% python3 -q
>>> import numpy as np
>>> np.set_printoptions(precision=2, suppress=True, linewidth=200)
>>> data = np.load("run2.npy")
>>> data
array([[64, 16, 16, 48, 48, 72],
       [16,  4,  4, 12, 12, 18],
       [16,  4,  4, 12, 12, 18],
       [48, 12, 12, 36, 36, 54],
       [48, 12, 12, 36, 36, 54],
       [72, 18, 18, 54, 54, 81]])
>>> U, sv, VT = np.linalg.svd(data)
>>> V = VT[:(sv > 1e-8).sum()]
>>> rng = np.random.default_rng(7180)
>>> x = data[5] + 3 * data[2] + rng.integers(2) * np.eye(6)[2]
>>> x
array([120.,  30.,  30.,  90.,  90., 135.])
>>> V.T @ V
array([[0.28, 0.07, 0.07, 0.21, 0.21, 0.32],
       [0.07, 0.02, 0.02, 0.05, 0.05, 0.08],
       [0.07, 0.02, 0.02, 0.05, 0.05, 0.08],
       [0.21, 0.05, 0.05, 0.16, 0.16, 0.24],
       [0.21, 0.05, 0.05, 0.16, 0.16, 0.24],
       [0.32, 0.08, 0.08, 0.24, 0.24, 0.36]])
>>> np.round(np.linalg.norm(x - V.T @ V @ x), 2)
np.float64(0.0)
>>> np.diag(V.T @ V)
array([0.28, 0.02, 0.02, 0.16, 0.16, 0.36])
>>> np.allclose(V.T @ V @ x, x)
True
>>> other = data / np.sqrt((data ** 2).mean(axis=1, keepdims=True))
>>> other[2]
array([1.31, 0.33, 0.33, 0.98, 0.98, 1.47])
>>> np.linalg.norm(other, axis=1)
array([2.45, 2.45, 2.45, 2.45, 2.45, 2.45])
>>> data - data.mean(axis=1, keepdims=True)
array([[ 20. , -28. , -28. ,   4. ,   4. ,  28. ],
       [  5. ,  -7. ,  -7. ,   1. ,   1. ,   7. ],
       [  5. ,  -7. ,  -7. ,   1. ,   1. ,   7. ],
       [ 15. , -21. , -21. ,   3. ,   3. ,  21. ],
       [ 15. , -21. , -21. ,   3. ,   3. ,  21. ],
       [ 22.5, -31.5, -31.5,   4.5,   4.5,  31.5]])
>>> np.linalg.matrix_rank(other) == np.linalg.matrix_rank(data)
np.True_
>>> other = np.array([[-3, -2], [-2, -3], [0, 2], [-1, 0], [-2, 0], [-2, -3]])
>>> data @ other
array([[-512, -360],
       [-128,  -90],
       [-128,  -90],
       [-384, -270],
       [-384, -270],
       [-576, -405]])
>>> np.einsum("ik,kj->ij", data, other)
array([[-512, -360],
       [-128,  -90],
       [-128,  -90],
       [-384, -270],
       [-384, -270],
       [-576, -405]])
>>> np.linalg.matrix_rank(data @ other)
np.int64(1)
